$ ipython --no-banner

In [1]: import numpy as np

In [2]: import numpy.linalg as la

In [3]: np.set_printoptions(precision=3, suppress=True, linewidth=160, floatmode="fixed")

In [4]: m1 = np.load("arr.npy")

In [5]: m1
Out[5]: 
array([[-1.367, -0.261,  0.312, -0.580],
       [-0.261, -0.103,  0.964, -1.151],
       [ 0.312,  0.964, -1.290, -0.682],
       [-0.580, -1.151, -0.682, -2.240]])

In [6]: rng = np.random.default_rng(80)

In [7]: z = rng.permutation(4)

In [8]: A2 = m1[:, z] * rng.choice([-1, 1], 4)

In [9]: A2
Out[9]: 
array([[ 1.367, -0.580,  0.261, -0.312],
       [ 0.261, -1.151,  0.103, -0.964],
       [-0.312, -0.682, -0.964,  1.290],
       [ 0.580, -2.240,  1.151,  0.682]])

In [10]: U, _, Vh = la.svd(m1.T @ A2)

In [11]: np.round(la.lstsq(m1, A2)[0], 3) + 0
Out[11]: 
array([[-1.000,  0.000,  0.000,  0.000],
       [ 0.000,  0.000, -1.000,  0.000],
       [ 0.000,  0.000,  0.000, -1.000],
       [ 0.000,  1.000,  0.000,  0.000]])

In [12]: z
Out[12]: array([0, 3, 1, 2])

In [13]: J = np.loadtxt("out1.csv", delimiter=",")

In [14]: J
Out[14]: 
array([[ 0.809,  0.588],
       [-0.588,  0.809]])

In [15]: W = np.array([[3, -1, 3], [-3, 2, 2]])

In [16]: beta = np.array([3, -3, 3])

In [17]: hid = np.maximum(J @ W + beta, 0)

In [18]: la.matrix_rank(hid)
Out[18]: np.int64(2)

In [19]: cent = np.array([[1, 0, 1], [0, 2, 1], [0, 2, 2]])

In [20]: W @ cent
Out[20]: 
array([[ 3,  4,  8],
       [-3,  8,  3]])

In [21]: hid @ cent
Out[21]: 
array([[ 3.664, 13.205, 16.869],
       [ 0.000,  5.709,  5.709]])

In [22]: arr = np.array([[1, 0, 0], [2, 1, 0], [0, 2, 1]])

In [23]: x = np.array([0, -2, 2, 0])

In [24]: y = m1 @ x

In [25]: beta, lr = np.zeros(4), 1 / la.norm(m1, 2) ** 2

In [26]: for i in range(5):
    ...:     beta -= lr * m1.T @ (m1 @ beta - y)
    ...:     if i % 1 == 0: print(i, round(la.norm(m1 @ beta - y), 3))
    ...: 
0 2.935
1 1.859
2 1.303
3 1.011
4 0.842

In [27]: round(la.cond(m1), 3)
Out[27]: np.float64(3.002)

In [28]: beta
Out[28]: array([-0.541, -1.409,  1.861, -0.006])

In [29]: A2 = np.array([[2, 1], [0, -2], [-1, 1]])

In [30]: np.einsum("ik,kj->ji", arr, A2)
Out[30]: 
array([[ 2,  4, -1],
       [ 1,  0, -3]])

In [31]: la.matrix_rank(arr @ A2)
Out[31]: np.int64(2)

In [32]: la.matrix_rank(np.vstack([arr, A2.T]))
Out[32]: np.int64(3)

In [33]: np.vstack([arr, A2.T]).shape
Out[33]: (5, 3)

In [34]: A2.T @ arr.T
Out[34]: 
array([[ 2,  4, -1],
       [ 1,  0, -3]])

In [35]: np.einsum("ij->j", arr)
Out[35]: array([3, 3, 1])

In [36]: np.einsum("ij,ij->i", arr, arr)
Out[36]: array([1, 5, 5])

In [37]: x = np.array([3, 3, 8])

In [38]: y = arr @ x

In [39]: beta, lr = np.zeros(3), 1 / la.norm(arr, 2) ** 2

In [40]: for i in range(12):
    ...:     beta -= lr * arr.T @ (arr @ beta - y)
    ...:     if i % 2 == 0: print(i, round(la.norm(arr @ beta - y), 3))
    ...: 
0 2.678
2 1.356
4 1.208
6 1.186
8 1.173
10 1.161

In [41]: np.round(la.cond(arr), 3)
Out[41]: np.float64(13.97)

In [42]: beta
Out[42]: array([1.975, 5.544, 2.712])

In [43]: round(float(np.abs(la.eigvals(arr)).max()), 3)
Out[43]: 1.0

In [44]: np.sort(np.abs(la.eigvals(arr)))
Out[44]: array([1.000, 1.000, 1.000])

In [45]: np.allclose(arr @ arr.T, arr.T @ arr)
Out[45]: False

In [46]: np.trace(arr)
Out[46]: np.int64(3)

In [47]: np.round(la.det(arr), 3)
Out[47]: np.float64(1.0)

In [48]: U, sv, Vh = la.svd(arr, full_matrices=False)

In [49]: sv
Out[49]: array([2.709, 1.903, 0.194])

In [50]: U.shape, sv.shape, Vh.shape
Out[50]: ((3, 3), (3,), (3, 3))

In [51]: np.round(U.T @ arr @ Vh.T, 3) + 0
Out[51]: 
array([[2.709, 0.000, 0.000],
       [0.000, 1.903, 0.000],
       [0.000, 0.000, 0.194]])

In [52]: np.allclose(U * sv @ Vh, arr)
Out[52]: True

In [53]: np.abs(Vh[0])
Out[53]: array([0.632, 0.739, 0.233])

In [54]: round(float(np.sqrt((sv ** 2).sum())), 3), round(la.norm(arr), 3)
Out[54]: (3.317, np.float64(3.317))

In [55]: sv / sv[0]
Out[55]: array([1.000, 0.702, 0.072])

In [56]: np.round(U.T @ U, 3) + 0
Out[56]: 
array([[1.000, 0.000, 0.000],
       [0.000, 1.000, 0.000],
       [0.000, 0.000, 1.000]])

In [57]: sv = 20 * 0.9 ** np.arange(3)

In [58]: feats = rng.normal(size=(16, 3)) * rng.permutation(sv)

In [59]: feats
Out[59]: 
array([[-19.075,  45.955,   2.661],
       [  1.817,  15.603,   5.816],
       [-15.014, -17.750,   8.491],
       [-10.898,  16.712, -10.206],
       [-14.874,  -4.605, -16.500],
       [ -0.850, -37.524, -10.257],
       [ 21.698,  -7.722,  34.173],
       [ 33.146,  -8.245,  17.967],
       [ -7.490,  -2.267, -17.013],
       [  5.950,  15.279,  12.216],
       [  4.846, -14.521,  -4.739],
       [  4.836,   4.578, -16.841],
       [ 12.313,  25.184,  -0.307],
       [ 16.199,   2.222, -23.652],
       [ -3.605,  26.072,  -3.760],
       [ -4.374, -14.625, -18.821]])

In [60]: Ac = feats - feats.mean(axis=0)

In [61]: V = la.svd(Ac)[2][:2]

In [62]: A2 = Ac - Ac @ V.T @ V

In [63]: A2.std(axis=0)
Out[63]: array([8.091, 1.925, 6.370])

In [64]: (Ac @ V.T).std(axis=0)
Out[64]: array([20.263, 17.257])

In [65]: la.norm(A2, axis=1).round(6).argmax()
Out[65]: np.int64(13)

In [66]: np.round(np.cov(Ac @ V.T, rowvar=False), 3) + 0
Out[66]: 
array([[437.955,   0.000],
       [  0.000, 317.665]])

In [67]: np.diag(V.T @ V)
Out[67]: array([0.404, 0.966, 0.630])

In [68]: Q, V = la.qr(feats[:, :2])[0], la.qr(feats[:, 2:])[0]

In [69]: sv = la.svd(Q.T @ V, compute_uv=False)

In [70]: (sv > 0.9).sum()
Out[70]: np.int64(0)

In [71]: round(float(la.norm(Q @ Q.T - V @ V.T, 2)), 3)
Out[71]: 1.0

In [72]: sv
Out[72]: array([0.411])

In [73]: D = la.norm(feats[:, None] - feats[None], axis=-1)

In [74]: np.flatnonzero(D[5] < D.mean() / 2)
Out[74]: array([5])

In [75]: la.matrix_rank(D ** 2)
Out[75]: np.int64(5)

In [76]: D.shape
Out[76]: (16, 16)

In [77]: D[5].round(6).argsort(kind="stable")[:4]
Out[77]: array([ 5, 10, 15,  2])

In [78]: D[:5, :5]
Out[78]: 
array([[ 0.000, 36.981, 64.099, 32.978, 54.232],
       [36.981,  0.000, 37.455, 20.484, 34.423],
       [64.099, 37.455,  0.000, 39.423, 28.237],
       [32.978, 20.484, 39.423,  0.000, 22.580],
       [54.232, 34.423, 28.237, 22.580,  0.000]])

In [79]: Ac = (feats - feats.mean(axis=0)) / feats.std(axis=0)

In [80]: np.argwhere(np.abs(Ac) > 2)
Out[80]: 
array([[0, 1],
       [5, 1],
       [6, 2],
       [7, 0]])

In [81]: beta = la.lstsq(np.delete(Ac, 0, axis=1), Ac[:, 0])[0]

In [82]: beta
Out[82]: array([-0.216,  0.437])

In [83]: W0 = np.array([[-0.4, -0.1, 0.1],
    ...:     [-0.7, -0.4, -0.6],
    ...:     [1.5, -2.0, 0.9],
    ...:     [-1.3, -0.4, 0.5],
    ...:     [-0.8, -1.1, -0.8],
    ...:     [0.7, -1.1, -0.4],
    ...:     [-1.3, 1.9, 1.6],
    ...:     [-0.1, 0.7, 0.0],
    ...:     [-0.6, -0.8, 0.0],
    ...:     [0.7, 0.5, -1.0],
    ...:     [0.4, -0.5, -0.9],
    ...:     [-1.8, 1.2, 0.0],
    ...:     [0.1, 0.7, -0.7],
    ...:     [-0.7, -0.2, 0.5],
    ...:     [-1.0, -0.2, 0.7],
    ...:     [-0.6, -1.8, 0.6],
    ...:     [0.3, 1.9, -0.9],
    ...:     [-0.2, -0.9, 0.5],
    ...:     [0.4, 0.3, 0.4]])

In [84]: W0[:, 1] = 2 * W0[:, 2] + 0.02 * rng.normal(size=19)

In [85]: W0
Out[85]: 
array([[-0.400,  0.219,  0.100],
       [-0.700, -1.199, -0.600],
       [ 1.500,  1.830,  0.900],
       [-1.300,  0.988,  0.500],
       [-0.800, -1.604, -0.800],
       [ 0.700, -0.792, -0.400],
       [-1.300,  3.176,  1.600],
       [-0.100,  0.035,  0.000],
       [-0.600,  0.032,  0.000],
       [ 0.700, -1.988, -1.000],
       [ 0.400, -1.803, -0.900],
       [-1.800,  0.015,  0.000],
       [ 0.100, -1.425, -0.700],
       [-0.700,  0.977,  0.500],
       [-1.000,  1.380,  0.700],
       [-0.600,  1.197,  0.600],
       [ 0.300, -1.791, -0.900],
       [-0.200,  0.995,  0.500],
       [ 0.400,  0.809,  0.400]])

In [86]: np.argsort(-la.norm(W0, axis=0).round(6), kind="stable")[:3]
Out[86]: array([1, 0, 2])

In [87]: np.abs(la.svd(W0)[2][-1])
Out[87]: array([0.003, 0.448, 0.894])

In [88]: la.matrix_rank(W0, rtol=0.1)
Out[88]: np.int64(2)

In [89]: round(np.log10(la.cond(W0)))
Out[89]: 2

In [90]: mat = np.load("m.npy")

In [91]: mat
Out[91]: 
array([[0, 0, 0, 1],
       [0, 1, 0, 0],
       [0, 0, 1, 0],
       [1, 0, 0, 0]])

In [92]: W = np.array([[3, 0, 1, 3, 0, 2], [1, 0, 2, 3, 0, 2], [0, 3, 3, 2, 0, 3]])

In [93]: beta = np.array([0, 2, -2, 1, -2, 1])

In [94]: hid = np.maximum(arr @ W + beta, 0)

In [95]: (hid > 0).astype(int)
Out[95]: 
array([[1, 1, 0, 1, 0, 1],
       [1, 1, 1, 1, 0, 1],
       [1, 1, 1, 1, 0, 1]])

In [96]: hid
Out[96]: 
array([[ 3,  2,  0,  4,  0,  3],
       [ 7,  2,  2, 10,  0,  7],
       [ 2,  5,  5,  9,  0,  8]])

In [97]: (hid > 0).mean(axis=0)
Out[97]: array([1.000, 1.000, 0.667, 1.000, 0.000, 1.000])

In [98]: cent = np.array([[1, 1, 1], [9, 4, 2], [8, 9, 0], [6, 2, 7], [0, 5, 6], [1, 4, 3]])

In [99]: (hid @ cent).round(6).argmax(axis=1)
Out[99]: array([0, 0, 0])

In [100]: np.sort(la.eigvals(mat).real)
Out[100]: array([-1.000,  1.000,  1.000,  1.000])

In [101]: vals, V = la.eig(mat)

In [102]: mat @ V[:, 0] - vals[0] * V[:, 0]
Out[102]: array([0.000, 0.000, 0.000, 0.000])

In [103]: np.sort(la.eigvals(la.inv(mat)))
Out[103]: array([-1.000,  1.000,  1.000,  1.000])

In [104]: vals, V = la.eigh(mat)

In [105]: np.unique(vals.round(6) + 0, return_counts=True)[1]
Out[105]: array([1, 3])

In [106]: np.round(V.T @ V, 3) + 0
Out[106]: 
array([[1.000, 0.000, 0.000, 0.000],
       [0.000, 1.000, 0.000, 0.000],
       [0.000, 0.000, 1.000, 0.000],
       [0.000, 0.000, 0.000, 1.000]])

In [107]: vals.sum(), np.trace(mat)
Out[107]: (np.float64(2.0), np.int64(2))

In [108]: vals, V = la.eigh(mat)

In [109]: x = np.array([-3, -3, 2, 1])

In [110]: np.round(V * np.abs(vals) @ V.T, 3) + 0
Out[110]: 
array([[1.000, 0.000, 0.000, 0.000],
       [0.000, 1.000, 0.000, 0.000],
       [0.000, 0.000, 1.000, 0.000],
       [0.000, 0.000, 0.000, 1.000]])

In [111]: x @ mat @ x
Out[111]: np.int64(7)

In [112]: la.eigvalsh(mat[1:, 1:])
Out[112]: array([0.000, 1.000, 1.000])

In [113]: data = np.arange(9).reshape(3, 3) + 4

In [114]: data
Out[114]: 
array([[ 4,  5,  6],
       [ 7,  8,  9],
       [10, 11, 12]])

In [115]: # null space of dimension 1

In [116]: U, sv, Vh = la.svd(data)

In [117]: sv.round(3) + 0
Out[117]: array([25.209,  0.714,  0.000])

In [118]: A2 = U[:, :2] @ np.diag(sv[:2]) @ Vh[:2]

In [119]: np.round(la.norm(data - A2) / la.norm(data), 3)
Out[119]: np.float64(0.0)

In [120]: round(la.norm(data - A2, 2), 3), round(float(sv[2]), 3)
Out[120]: (np.float64(0.0), 0.0)

In [121]: A2
Out[121]: 
array([[ 4.000,  5.000,  6.000],
       [ 7.000,  8.000,  9.000],
       [10.000, 11.000, 12.000]])

In [122]: la.matrix_rank(A2)
Out[122]: np.int64(2)

In [123]: cov = np.cov(W0, rowvar=False)

In [124]: np.polyfit(W0[:, 2], W0[:, 0], 1)
Out[124]: array([-0.346, -0.275])

In [125]: W0.std(axis=0)
Out[125]: array([0.804, 1.403, 0.703])

In [126]: round(np.corrcoef(W0[:, 2], W0[:, 0])[0, 1], 3)
Out[126]: np.float64(-0.302)

In [127]: cov.shape
Out[127]: (3, 3)

In [128]: U, sv, Vh = la.svd(data)

In [129]: V = Vh[:(sv > 1e-8).sum()]

In [130]: x = data[0] + -2 * data[1] + rng.integers(2) * np.eye(3)[1]

In [131]: x
Out[131]: array([-10.000, -10.000, -12.000])

In [132]: V.T @ V
Out[132]: 
array([[ 0.833,  0.333, -0.167],
       [ 0.333,  0.333,  0.333],
       [-0.167,  0.333,  0.833]])

In [133]: np.allclose(V.T @ V @ x, x)
Out[133]: False

In [134]: K = np.load("a.npy")

In [135]: K
Out[135]: 
array([[-4.969, -0.552],
       [-0.552,  4.969]])

In [136]: # symmetric

In [137]: np.all(la.eigvalsh(K) > 0)
Out[137]: np.False_

In [138]: round(float(la.eigvalsh(K).min()), 3)
Out[138]: -5.0

In [139]: Q, R = la.qr(K)

In [140]: np.round(Q.T @ Q, 3) + 0
Out[140]: 
array([[1.000, 0.000],
       [0.000, 1.000]])

In [141]: Q.shape, R.shape
Out[141]: ((2, 2), (2, 2))

In [142]: R
Out[142]: 
array([[5.000, 0.000],
       [0.000, 5.000]])

In [143]: np.abs(np.diag(R))
Out[143]: array([5.000, 5.000])
